$ ipython --no-banner

In [1]: import numpy as np

In [2]: from numpy import linalg as LA

In [3]: np.set_printoptions(precision=4, suppress=True, linewidth=140)

In [4]: arr = np.load("data.npy")

In [5]: arr
Out[5]: 
array([[ 0.0535,  0.0107, -0.0321,  0.0535,  0.1178,  0.0964, -0.0321,  0.1178, -0.0535, -0.0535, -0.0535],
       [ 0.0107,  0.0021, -0.0064,  0.0107,  0.0236,  0.0193, -0.0064,  0.0236, -0.0107, -0.0107, -0.0107],
       [-0.0321, -0.0064,  0.0193, -0.0321, -0.0707, -0.0578,  0.0193, -0.0707,  0.0321,  0.0321,  0.0321],
       [ 0.0535,  0.0107, -0.0321,  0.0535,  0.1178,  0.0964, -0.0321,  0.1178, -0.0535, -0.0535, -0.0535],
       [ 0.1178,  0.0236, -0.0707,  0.1178,  0.2591,  0.212 , -0.0707,  0.2591, -0.1178, -0.1178, -0.1178],
       [ 0.0964,  0.0193, -0.0578,  0.0964,  0.212 ,  0.1734, -0.0578,  0.212 , -0.0964, -0.0964, -0.0964],
       [-0.0321, -0.0064,  0.0193, -0.0321, -0.0707, -0.0578,  0.0193, -0.0707,  0.0321,  0.0321,  0.0321],
       [ 0.1178,  0.0236, -0.0707,  0.1178,  0.2591,  0.212 , -0.0707,  0.2591, -0.1178, -0.1178, -0.1178],
       [-0.0535, -0.0107,  0.0321, -0.0535, -0.1178, -0.0964,  0.0321, -0.1178,  0.0535,  0.0535,  0.0535],
       [-0.0535, -0.0107,  0.0321, -0.0535, -0.1178, -0.0964,  0.0321, -0.1178,  0.0535,  0.0535,  0.0535],
       [-0.0535, -0.0107,  0.0321, -0.0535, -0.1178, -0.0964,  0.0321, -0.1178,  0.0535,  0.0535,  0.0535]])

In [6]: Uu, s, Vh = LA.svd(arr)

In [7]: evecs = Vh[:(s > 1e-8).sum()]

In [8]: rng = np.random.default_rng(5520)

In [9]: vec = arr[10] + -3 * arr[0] + rng.integers(2) * np.eye(11)[6]

In [10]: vec
Out[10]: array([-0.2141, -0.0428,  0.1285, -0.2141, -0.4711, -0.3854,  0.1285, -0.4711,  0.2141,  0.2141,  0.2141])

In [11]: np.diag(evecs.T @ evecs)
Out[11]: array([0.0535, 0.0021, 0.0193, 0.0535, 0.2591, 0.1734, 0.0193, 0.2591, 0.0535, 0.0535, 0.0535])

In [12]: feats = np.eye(3, dtype=int)[rng.permutation(3)]

In [13]: feats
Out[13]: 
array([[0, 1, 0],
       [0, 0, 1],
       [1, 0, 0]])

In [14]: LA.svd(feats, compute_uv=False)
Out[14]: array([1., 1., 1.])

In [15]: LA.pinv(feats)
Out[15]: 
array([[0., 0., 1.],
       [1., 0., 0.],
       [0., 1., 0.]])

In [16]: O, evecs = LA.qr(feats[:, :1])[0], LA.qr(feats[:, 1:])[0]

In [17]: s = LA.svd(O.T @ evecs, compute_uv=False)

In [18]: s
Out[18]: array([0.])

In [19]: np.degrees(np.arccos(s.clip(0, 1)))
Out[19]: array([90.])

In [20]: (s > 0.9).sum()
Out[20]: np.int64(0)

In [21]: J = np.load("a.npy")

In [22]: J
Out[22]: 
array([[0.5   , 0.5   , 0.    , 0.    ],
       [0.    , 0.6667, 0.    , 0.3333],
       [0.    , 0.    , 0.6667, 0.3333],
       [0.5   , 0.    , 0.    , 0.5   ]])

In [23]: A2 = J + rng.integers(-2, 3, (4, 3)) @ rng.integers(-2, 3, (3, 4))

In [24]: A2
Out[24]: 
array([[ 0.5   ,  3.5   ,  2.    , -3.    ],
       [-4.    , -0.3333, -2.    , -1.6667],
       [-2.    ,  1.    ,  0.6667,  2.3333],
       [-1.5   , -2.    , -2.    , -0.5   ]])

In [25]: A2 - J
Out[25]: 
array([[ 0.,  3.,  2., -3.],
       [-4., -1., -2., -2.],
       [-2.,  1.,  0.,  2.],
       [-2., -2., -2., -1.]])

In [26]: LA.matrix_rank(A2 - J, tol=1e-8)
Out[26]: np.int64(3)

In [27]: np.count_nonzero(J)
Out[27]: np.int64(8)

In [28]: np.diff(J, axis=0)
Out[28]: 
array([[-0.5   ,  0.1667,  0.    ,  0.3333],
       [ 0.    , -0.6667,  0.6667,  0.    ],
       [ 0.5   ,  0.    , -0.6667,  0.1667]])

In [29]: round(float(LA.norm(J)), 4)
Out[29]: 1.453

In [30]: J.sum(axis=0)
Out[30]: array([1.    , 1.1667, 0.6667, 1.1666])

In [31]: LA.matrix_rank(J)
Out[31]: np.int64(4)

In [32]: M = np.load("arr.npy")

In [33]: M
Out[33]: 
array([[-2., -1.,  3.,  0.,  0.,  0.,  0.,  0.,  0.],
       [ 3., -2., -2.,  0.,  0.,  0.,  0.,  0.,  0.],
       [ 2.,  2.,  1.,  0.,  0.,  0.,  0.,  0.,  0.],
       [ 0.,  0.,  0., -1.,  0.,  1.,  1., -3.,  2.],
       [ 0.,  0.,  0.,  2.,  1.,  1.,  1., -1., -2.],
       [ 0.,  0.,  0.,  3., -2.,  0., -1.,  1., -3.],
       [ 0.,  0.,  0., -2.,  1., -2., -1., -1.,  0.],
       [ 0.,  0.,  0.,  3.,  1.,  3., -2., -2.,  0.],
       [ 0.,  0.,  0.,  2.,  2., -2., -3.,  1., -1.]])

In [34]: r0 = np.array([6, 1, -3, -6, 2, -5, -1, -4, 0])

In [35]: A2 = M + np.outer(r0, np.eye(9)[6])

In [36]: LA.matrix_rank(A2 - M)
Out[36]: np.int64(1)

In [37]: A2
Out[37]: 
array([[-2., -1.,  3.,  0.,  0.,  0.,  6.,  0.,  0.],
       [ 3., -2., -2.,  0.,  0.,  0.,  1.,  0.,  0.],
       [ 2.,  2.,  1.,  0.,  0.,  0., -3.,  0.,  0.],
       [ 0.,  0.,  0., -1.,  0.,  1., -5., -3.,  2.],
       [ 0.,  0.,  0.,  2.,  1.,  1.,  3., -1., -2.],
       [ 0.,  0.,  0.,  3., -2.,  0., -6.,  1., -3.],
       [ 0.,  0.,  0., -2.,  1., -2., -2., -1.,  0.],
       [ 0.,  0.,  0.,  3.,  1.,  3., -6., -2.,  0.],
       [ 0.,  0.,  0.,  2.,  2., -2., -3.,  1., -1.]])

In [38]: round(LA.det(A2) / LA.det(M), 4), round(float(1 + LA.solve(M, r0)[6]), 4)
Out[38]: (np.float64(1.9369), 1.9369)

In [39]: A2 = LA.inv(M)

In [40]: np.round(LA.slogdet(M)[0], 4)
Out[40]: np.float64(1.0)

In [41]: np.round(LA.det(M) * LA.det(A2), 4)
Out[41]: np.float64(1.0)

In [42]: np.round(LA.inv(A2), 4) + 0
Out[42]: 
array([[-2., -1.,  3.,  0.,  0.,  0.,  0.,  0.,  0.],
       [ 3., -2., -2.,  0.,  0.,  0.,  0.,  0.,  0.],
       [ 2.,  2.,  1.,  0.,  0.,  0.,  0.,  0.,  0.],
       [ 0.,  0.,  0., -1.,  0.,  1.,  1., -3.,  2.],
       [ 0.,  0.,  0.,  2.,  1.,  1.,  1., -1., -2.],
       [ 0.,  0.,  0.,  3., -2.,  0., -1.,  1., -3.],
       [ 0.,  0.,  0., -2.,  1., -2., -1., -1.,  0.],
       [ 0.,  0.,  0.,  3.,  1.,  3., -2., -2.,  0.],
       [ 0.,  0.,  0.,  2.,  2., -2., -3.,  1., -1.]])

In [43]: np.round(LA.cond(M), 4)
Out[43]: np.float64(7.9438)

In [44]: np.round(M @ A2, 4) + 0
Out[44]: 
array([[1., 0., 0., 0., 0., 0., 0., 0., 0.],
       [0., 1., 0., 0., 0., 0., 0., 0., 0.],
       [0., 0., 1., 0., 0., 0., 0., 0., 0.],
       [0., 0., 0., 1., 0., 0., 0., 0., 0.],
       [0., 0., 0., 0., 1., 0., 0., 0., 0.],
       [0., 0., 0., 0., 0., 1., 0., 0., 0.],
       [0., 0., 0., 0., 0., 0., 1., 0., 0.],
       [0., 0., 0., 0., 0., 0., 0., 1., 0.],
       [0., 0., 0., 0., 0., 0., 0., 0., 1.]])
